% ipython --no-banner

In [1]: import numpy as np

In [2]: import numpy.linalg as la

In [3]: np.set_printoptions(precision=3, suppress=True, linewidth=140, sign=" ")

In [4]: data = np.load("out14.npy")

In [5]: data
Out[5]: 
array([[ 0.167,  0.167,  0.167,  0.167,  0.167,  0.167,  0.   ,  0.   ,  0.   ,  0.   ,  0.   ],
       [ 0.   ,  0.667,  0.   ,  0.333,  0.   ,  0.   ,  0.   ,  0.   ,  0.   ,  0.   ,  0.   ],
       [ 0.143,  0.   ,  0.286,  0.143,  0.   ,  0.143,  0.   ,  0.   ,  0.143,  0.   ,  0.143],
       [ 0.   ,  0.   ,  0.2  ,  0.2  ,  0.   ,  0.2  ,  0.2  ,  0.2  ,  0.   ,  0.   ,  0.   ],
       [ 0.25 ,  0.   ,  0.   ,  0.   ,  0.25 ,  0.   ,  0.25 ,  0.   ,  0.   ,  0.   ,  0.25 ],
       [ 0.2  ,  0.   ,  0.   ,  0.   ,  0.   ,  0.2  ,  0.   ,  0.2  ,  0.   ,  0.2  ,  0.2  ],
       [ 0.   ,  0.333,  0.   ,  0.   ,  0.   ,  0.   ,  0.333,  0.333,  0.   ,  0.   ,  0.   ],
       [ 0.   ,  0.333,  0.333,  0.   ,  0.   ,  0.   ,  0.   ,  0.333,  0.   ,  0.   ,  0.   ],
       [ 0.125,  0.125,  0.125,  0.   ,  0.   ,  0.   ,  0.125,  0.125,  0.25 ,  0.   ,  0.125],
       [ 0.   ,  0.333,  0.   ,  0.   ,  0.333,  0.   ,  0.   ,  0.   ,  0.   ,  0.333,  0.   ],
       [ 0.   ,  0.   ,  0.5  ,  0.   ,  0.   ,  0.   ,  0.   ,  0.   ,  0.   ,  0.   ,  0.5  ]])

In [6]: # a transition matrix

In [7]: C2 = data.T @ data

In [8]: la.svd(data, compute_uv=False) ** 2
Out[8]: array([ 1.264,  0.717,  0.338,  0.314,  0.199,  0.161,  0.095,  0.078,  0.043,  0.002,  0.001])

In [9]: np.diag(C2)
Out[9]: array([ 0.166,  0.821,  0.526,  0.199,  0.201,  0.128,  0.229,  0.318,  0.083,  0.151,  0.389])
